$ python3 -q
>>> import numpy as np
>>> np.set_printoptions(precision=3, suppress=True, linewidth=100)
>>> rd = lambda a: np.round(a, 3) + 0
>>> M = np.array([[4, 5, 6], [7, 8, 9], [10, 11, 12], [13, 14, 15]])
>>> print(M)
[[ 4  5  6]
 [ 7  8  9]
 [10 11 12]
 [13 14 15]]
>>> print(np.allclose(M[:-1].T @ np.linalg.lstsq(M[:-1].T, M[-1])[0], M[-1]))
True
>>> print(np.abs(np.diag(np.linalg.qr(M)[1])) > 1e-9)
[ True  True False]
>>> print(np.unique(M.round(6), axis=0).shape)
(4, 3)
>>> print(rd(M @ np.linalg.pinv(M) @ M))
[[ 4.  5.  6.]
 [ 7.  8.  9.]
 [10. 11. 12.]
 [13. 14. 15.]]
>>> W0 = np.loadtxt("layer2.csv", delimiter=",")
>>> print(W0)
[[ -6.  -5.   0.]
 [ -9.   7.   7.]
 [ -6.  -3.   9.]
 [ -4.   0.  -4.]
 [ -7.  -5.   8.]
 [  3. -12.  -7.]]
>>> vec = np.array([2, -3, 3])
>>> rhs = W0 @ vec
>>> print(rd(np.linalg.lstsq(W0, rhs)[0]))
[ 2. -3.  3.]
>>> print(rd(np.linalg.solve(W0.T @ W0, W0.T @ rhs)))
[ 2. -3.  3.]
>>> print(rhs)
[  3. -18.  24. -20.  25.  21.]
>>> rng = np.random.default_rng(9996)
>>> rhs = rhs + 0.3 * rng.normal(size=6)
>>> print(rd(rhs))
[  3.163 -17.674  23.907 -20.171  24.74   21.433]
>>> c, *_ = np.linalg.lstsq(W0, rhs)
>>> print(c.round())
[ 2. -3.  3.]
>>> vec = np.array([1, 2, 0])
>>> a = np.maximum(W0 @ vec, 0)
>>> print(np.maximum(W0 @ (3 * vec), 0))
[ 0. 15.  0.  0.  0.  0.]
>>> print(W0.T @ a)
[-45.  35.  35.]
>>> print(np.flatnonzero(a > 1e-9))
[1]
>>> print(rd(np.tanh(W0 @ vec)))
[-1.     1.    -1.    -0.999 -1.    -1.   ]
>>> print(a)
[0. 5. 0. 0. 0. 0.]
>>> data = np.load("a.npy")
>>> print(data)
[[-1.  0.  0. -2.  0.  0.  0. -2.]
 [ 0. -1. -2.  0. -2.  0. -2.  0.]
 [ 0. -2. -1.  0. -2.  0. -2.  0.]
 [-2.  0.  0. -1.  0.  0.  0. -2.]
 [ 0. -2. -2.  0. -1.  0. -2.  0.]
 [ 0.  0.  0.  0.  0. -1.  0.  0.]
 [ 0. -2. -2.  0. -2.  0. -1.  0.]
 [-2.  0.  0. -2.  0.  0.  0. -1.]]
>>> vec = np.array([3, -3, 0, 0, 2, -2, 1, -2])
>>> rhs = data @ vec
>>> c, lr = np.zeros(8), 1 / np.linalg.norm(data, 2) ** 2
>>> for i in range(15):
...     c -= lr * data.T @ (data @ c - rhs)
...     if i % 5 == 0: print(i, round(np.linalg.norm(data @ c - rhs), 3))
... 
0 5.606
5 4.893
10 4.414
>>> print(rd(np.linalg.cond(data)))
7.0
>>> evals, vecs = np.linalg.eigh(data)
>>> print(rd(evals))
[-7. -5. -1.  1.  1.  1.  1.  1.]
>>> print(rd(vecs.T @ data @ vecs))
[[-7.  0.  0.  0.  0.  0.  0.  0.]
 [ 0. -5.  0.  0.  0.  0.  0.  0.]
 [ 0.  0. -1.  0.  0.  0.  0.  0.]
 [ 0.  0.  0.  1.  0.  0.  0.  0.]
 [ 0.  0.  0.  0.  1.  0.  0.  0.]
 [ 0.  0.  0.  0.  0.  1.  0.  0.]
 [ 0.  0.  0.  0.  0.  0.  1.  0.]
 [ 0.  0.  0.  0.  0.  0.  0.  1.]]
>>> print(rd(np.linalg.svd(data, compute_uv=False)))
[7. 5. 1. 1. 1. 1. 1. 1.]
>>> print(rd(np.linalg.det(data)))
-35.0
>>> print(np.allclose(data, data.T))
True
>>> print(rd(np.abs(np.linalg.eigvals(data)).max()))
7.0
>>> print((data + data.T) / 2)
[[-1.  0.  0. -2.  0.  0.  0. -2.]
 [ 0. -1. -2.  0. -2.  0. -2.  0.]
 [ 0. -2. -1.  0. -2.  0. -2.  0.]
 [-2.  0.  0. -1.  0.  0.  0. -2.]
 [ 0. -2. -2.  0. -1.  0. -2.  0.]
 [ 0.  0.  0.  0.  0. -1.  0.  0.]
 [ 0. -2. -2.  0. -2.  0. -1.  0.]
 [-2.  0.  0. -2.  0.  0.  0. -1.]]
>>> mat = np.loadtxt("x.csv", delimiter=",")
>>> print(rd(mat))
[[0.231 0.077 0.231 0.231 0.231]
 [0.176 0.176 0.059 0.294 0.294]
 [0.071 0.071 0.429 0.214 0.214]
 [0.278 0.111 0.167 0.167 0.278]
 [0.174 0.217 0.174 0.174 0.261]]
>>> # a transition matrix
>>> out = np.linalg.inv(mat)
>>> print(rd(np.linalg.slogdet(mat)[0]))
1.0
>>> print(rd(mat @ out))
[[1. 0. 0. 0. 0.]
 [0. 1. 0. 0. 0.]
 [0. 0. 1. 0. 0.]
 [0. 0. 0. 1. 0.]
 [0. 0. 0. 0. 1.]]
>>> print(rd(np.linalg.cond(mat)))
36.34
>>> print(rd(np.linalg.det(mat) * out))
[[ 0.001 -0.001 -0.001  0.     0.   ]
 [ 0.001  0.    -0.001 -0.001  0.002]
 [ 0.     0.     0.     0.     0.   ]
 [ 0.001  0.     0.    -0.001  0.   ]
 [-0.003  0.001  0.001  0.002 -0.001]]
>>> print((np.abs(out) > 1e-9).astype(int))
[[1 1 1 1 1]
 [1 1 1 1 1]
 [1 1 1 1 1]
 [1 1 1 1 1]
 [1 1 1 1 1]]
>>> print(rd(np.linalg.inv(out)))
[[0.231 0.077 0.231 0.231 0.231]
 [0.176 0.176 0.059 0.294 0.294]
 [0.071 0.071 0.429 0.214 0.214]
 [0.278 0.111 0.167 0.167 0.278]
 [0.174 0.217 0.174 0.174 0.261]]
>>> print(rd(np.linalg.det(mat) * np.linalg.det(out)))
1.0
>>> blk = np.stack([mat, 3 * mat, mat[::-1]])
>>> print(rd(np.linalg.det(blk)))
[0.    0.033 0.   ]
>>> print(rd(np.linalg.norm(blk, axis=(1, 2))))
[1.082 3.247 1.082]
>>> print(blk.shape)
(3, 5, 5)
>>> print(np.linalg.matrix_rank(blk.reshape(3, -1)))
2
>>> print((blk @ mat.T).shape)
(3, 5, 5)
>>> sig = 20 * 0.7 ** np.arange(5)
>>> K = rng.normal(size=(17, 5)) * rng.permutation(sig)
>>> print(rd(K))
[[  1.792   9.426  17.055  10.883  -4.711]
 [ 13.542  -0.994  -3.298   0.599  -3.479]
 [-24.495  23.795  14.37   -2.034   6.644]
 [  7.27   -1.831   4.194  -9.117  -3.363]
 [  2.053   1.536  23.614  -2.837  -8.764]
 [ 29.1    25.959 -25.348  -1.482   5.21 ]
 [ 10.657   0.347   7.215   5.894 -15.558]
 [-27.618   7.737  -7.835   2.826   1.544]
 [  0.273   0.483   9.571  15.243  -2.531]
 [ 12.134   9.917 -12.006   5.408  14.327]
 [ -9.672  11.999   6.016   7.586   2.126]
 [ 28.246  13.045   9.539  -0.912  -7.161]
 [ 14.256   6.446 -18.151  -4.665   7.163]
 [-16.995  13.711   6.477  -5.441   3.831]
 [-36.49   -1.804  27.729   0.559  -5.679]
 [-25.914  -3.984   4.091  -2.368  -9.738]
 [-27.289   2.071  15.687   6.723   2.505]]
>>> f = np.array([-8, 6])
>>> print(rd(np.convolve(K[14], f)))
[ 291.92  -204.51  -232.651  161.896   48.791  -34.076]
>>> theta = rng.uniform(0, 2 * np.pi, 16)
>>> O, _ = np.linalg.qr(np.array([[-0.3, 0.0], [0.4, 1.2], [1.0, 0.6], [0.1, 1.8], [-1.4, 1.1]]))
>>> X = 10 * np.c_[np.cos(theta), np.sin(theta)] @ O.T
>>> print(rd(X))
[[-0.329 -4.209 -1.228 -6.862 -5.795]
 [-1.595  0.946  4.726 -1.24  -8.526]
 [-1.555  0.566  4.429 -1.743 -8.638]
 [-0.439 -3.968 -0.813 -6.684 -6.223]
 [-1.383 -0.618  3.379 -3.231 -8.709]
 [-0.971  5.38   5.28   6.451 -0.789]
 [-0.083  4.92   2.682  7.241  4.019]
 [ 1.616 -3.704 -6.162 -2.861  6.124]
 [-1.653  1.724  5.27  -0.169 -8.154]
 [-0.427 -3.995 -0.859 -6.705 -6.178]
 [ 1.188 -5.18  -5.759 -5.79   2.249]
 [-1.507  4.376  6.206  4.053 -4.862]
 [ 1.675 -2.521 -5.728 -0.99   7.553]
 [ 0.429  3.991  0.851  6.701  6.185]
 [-0.697  5.419  4.567  6.967  0.865]
 [-0.963 -2.472  1.332 -5.312 -7.936]]
>>> # null space of dimension 3
>>> print([round(float(x), 3) for x in np.linalg.svd(X, compute_uv=False)[:3]])
[29.457, 27.061, 0.0]
>>> print(np.argsort(-np.linalg.norm(X, axis=0).round(6), kind="stable")[:3])
[4 3 2]
>>> print(rd(np.linalg.norm(X, 2) / np.linalg.norm(X)))
0.736
>>> feats = np.loadtxt("test15.csv", delimiter=",")
>>> print(rd(feats))
[[-2.196 -3.76  -1.7    1.775]
 [-3.699  3.058  0.101 -1.399]
 [ 3.756 -3.001 -0.07   1.371]
 [-4.085 -2.142 -1.63   1.034]
 [ 4.834  0.311  1.227 -0.185]
 [ 4.3    1.805  1.574 -0.879]
 [-3.648  3.107  0.128 -1.422]
 [-0.554  4.36   1.246 -2.032]
 [ 0.42   4.315  1.46  -2.019]
 [-1.803  4.153  0.889 -1.926]
 [-0.968 -4.212 -1.555  1.976]
 [-4.366 -1.688 -1.552  0.824]
 [ 1.054  4.191  1.569 -1.967]
 [-2.804  3.729  0.522 -1.719]
 [-2.62  -3.52  -1.723  1.666]
 [ 4.601 -1.721  0.532  0.766]
 [ 2.676 -3.8   -0.574  1.753]
 [-2.28   3.985  0.725 -1.843]
 [-4.095  2.61  -0.133 -1.186]
 [-0.582 -4.29  -1.49   2.009]
 [ 1.745  3.965  1.659 -1.867]
 [-4.153  2.53  -0.172 -1.148]
 [ 1.612 -4.206 -0.951  1.952]]
>>> # rank 2
>>> print(np.linalg.cond(feats) > 100)
True
>>> print(np.linalg.matrix_rank(feats, rtol=0.1))
2
>>> print(np.argsort(-np.linalg.norm(feats, axis=0).round(6), kind="stable")[:3])
[1 0 3]
>>> print([round(float(x), 3) for x in np.linalg.svd(feats, compute_uv=False)[:3]])
[18.943, 14.702, 0.0]
